>>> import numpy as np
>>> import numpy.linalg as la
>>> np.set_printoptions(precision=2, suppress=True, linewidth=120)
>>> data = np.load("layer8.npy")
>>> data.round(2) + 0
array([[ -4.38,   9.71,   4.49,  -1.84,   1.87,   4.51,  -1.69,  -4.01,   3.74],
       [  0.37,   8.05,   3.86,  -1.21,   0.84,   1.33,  -2.11,  -0.8 ,   0.06],
       [  6.32,   1.75,  -2.56,   5.92,   1.67,  -3.79,   3.99,   5.91,  -3.28],
       [ -5.29,   9.1 ,   3.38,  -0.65,   2.45,   4.9 ,  -0.21,  -4.05,   4.7 ],
       [  9.05,   2.67,  -0.42,   2.64,  -0.69,  -4.79,   0.31,   6.4 ,  -6.11],
       [  5.88,   4.07,   0.39,   0.32,  -1.6 ,  -2.  ,  -0.74,   3.78,  -4.04],
       [ -4.99,   4.77,  -2.31,   6.98,   5.75,   3.08,   7.14,  -0.92,   5.99],
       [  3.46,   4.04,  -0.46,   0.9 ,  -1.06,  -0.45,   0.6 ,   2.61,  -1.99],
       [  2.58,   3.99,  -0.82,   4.33,   2.32,  -1.16,   3.04,   2.85,  -0.6 ],
       [  7.13,   8.02,   6.07, -11.68,  -9.65,   0.57, -11.07,   0.72,  -7.44],
       [ -3.56,   5.19,  -1.26,   0.35,  -0.46,   4.54,   2.31,  -1.63,   3.52],
       [  0.89,  10.91,   7.85,   0.96,   5.87,  -0.88,  -2.92,  -1.04,   0.08],
       [ -3.39,   5.17,  -1.24,   6.44,   5.61,   1.99,   5.9 ,  -0.31,   4.6 ],
       [ -0.06,   8.89,   4.83,   0.  ,   2.89,   0.88,  -1.77,  -1.06,   0.65],
       [ -0.15,   6.02,   0.97,  -3.51,  -3.5 ,   3.31,  -1.92,  -0.86,   0.02],
       [ -0.01,  10.28,   6.7 ,  -0.41,   3.87,   0.55,  -2.96,  -1.58,   0.53],
       [  0.11,   6.24,   1.35,  -0.89,  -0.66,   2.  ,  -0.6 ,  -0.27,   0.34],
       [  3.05,   4.24,  -0.34,  -3.17,  -4.93,   1.42,  -1.81,   1.52,  -2.47],
       [ -2.49,   7.12,   1.67,  -2.6 ,  -1.48,   4.29,  -1.18,  -2.29,   2.07],
       [  4.45,   3.82,  -0.42,   2.31,   0.13,  -1.66,   1.19,   3.49,  -2.5 ],
       [ -1.  ,   9.44,   5.26,   0.67,   4.12,   1.12,  -1.36,  -1.61,   1.54],
       [ -3.8 ,   7.93,   2.3 ,  -1.83,   0.1 ,   4.67,  -0.73,  -3.1 ,   3.27],
       [  0.8 ,   6.19,   1.53,  -6.17,  -5.97,   3.61,  -4.02,  -0.94,  -1.27],
       [  7.05,   6.54,   4.07,  -1.14,  -0.6 ,  -3.09,  -3.73,   3.28,  -5.27],
       [  6.25,   3.77,   0.11,  -2.12,  -4.35,  -1.19,  -2.16,   3.58,  -4.82],
       [ -8.17,   7.71,   0.55,  12.38,  14.09,   2.27,   9.7 ,  -2.52,   9.61],
       [-12.19,   9.06,   1.01,   2.28,   5.34,   8.81,   4.34,  -7.13,  10.81],
       [  6.72,   3.91,   0.46,  -0.23,  -2.32,  -2.34,  -1.3 ,   4.17,  -4.82],
       [  0.57,   8.56,   4.6 ,  -4.4 ,  -1.84,   2.29,  -4.44,  -1.5 ,  -0.73],
       [ -3.1 ,   4.7 ,  -1.77,   0.2 ,  -1.1 ,   4.43,   2.36,  -1.25,   3.12]])
>>> idx = data[:, 0] > np.median(data[:, 0])
>>> r0 = data[idx].mean(axis=0) - data[~idx].mean(axis=0)
>>> ((data - data.mean(axis=0)) @ r0 > 0).astype(int)
array([0, 1, 1, 0, 1, 1, 0, 1, 1, 1, 0, 0, 0, 0, 1, 0, 1, 1, 0, 1, 0, 0, 1, 1, 1, 0, 0, 1, 1, 0])
>>> print(r0)
[ 7.8  -2.05 -0.14 -2.02 -4.07 -4.23 -2.96  4.44 -6.65]
>>> idx.astype(int)
array([0, 1, 1, 0, 1, 1, 0, 1, 1, 1, 0, 1, 0, 0, 0, 0, 0, 1, 0, 1, 0, 0, 1, 1, 1, 0, 0, 1, 1, 0])
